% python3 -q
>>> import numpy as np
>>> np.set_printoptions(precision=2, suppress=True, linewidth=120)
>>> def rd(a):
...     return np.round(a, 2) + 0
... 
>>> mat = np.load("arr.npy")
>>> mat
array([[-5.04, -1.7 , -1.9 ],
       [ 0.97,  0.3 ,  0.  ],
       [-2.18, -0.7 , -0.2 ],
       [-2.97, -1.  , -2.1 ],
       [-2.13, -0.7 ,  1.2 ],
       [ 1.52,  0.5 , -0.5 ],
       [ 1.42,  0.4 , -0.1 ],
       [ 0.96,  0.3 ,  0.1 ],
       [ 1.46,  0.5 , -0.8 ],
       [-0.28, -0.1 ,  0.5 ],
       [ 1.85,  0.6 , -0.3 ],
       [-3.59, -1.2 ,  0.4 ],
       [ 3.63,  1.2 ,  1.  ],
       [-2.7 , -0.9 , -0.5 ],
       [ 2.27,  0.7 ,  1.  ],
       [-2.04, -0.7 ,  0.1 ],
       [-2.48, -0.8 ,  1.3 ],
       [-1.09, -0.4 ,  1.1 ],
       [ 1.54,  0.5 ,  1.7 ],
       [-4.26, -1.4 ,  0.1 ],
       [ 3.67,  1.2 ,  3.2 ],
       [-1.17, -0.4 , -1.9 ],
       [ 0.18,  0.1 ,  2.  ],
       [ 1.95,  0.7 , -0.8 ],
       [ 5.85,  1.9 , -0.1 ],
       [-0.78, -0.3 , -1.5 ],
       [ 2.18,  0.7 , -0.6 ]])
>>> Ac = mat - mat.mean(axis=0)
>>> V = np.linalg.svd(Ac)[2][:2]
>>> other = Ac - Ac @ V.T @ V
>>> rd(other.std(axis=0))
array([0.01, 0.02, 0.  ])
>>> rd(np.cov(Ac @ V.T, rowvar=False))
array([[8.03, 0.  ],
       [0.  , 1.35]])
>>> rd(np.linalg.norm(other) / np.linalg.norm(Ac))
np.float64(0.01)
>>> Uu, sigma, Vh = np.linalg.svd(mat, full_matrices=False)
>>> np.abs(Uu[:, 0]).round(6).argmax()
np.int64(24)
>>> Uu.shape, sigma.shape, Vh.shape
((27, 3), (3,), (3, 3))
>>> rd(Uu.T @ Uu)
array([[1., 0., 0.],
       [0., 1., 0.],
       [0., 0., 1.]])
>>> rd(Vh @ Vh.T)
array([[1., 0., 0.],
       [0., 1., 0.],
       [0., 0., 1.]])
>>> rd(np.sqrt((sigma ** 2).sum())), rd(np.linalg.norm(mat))
(np.float64(15.63), np.float64(15.63))
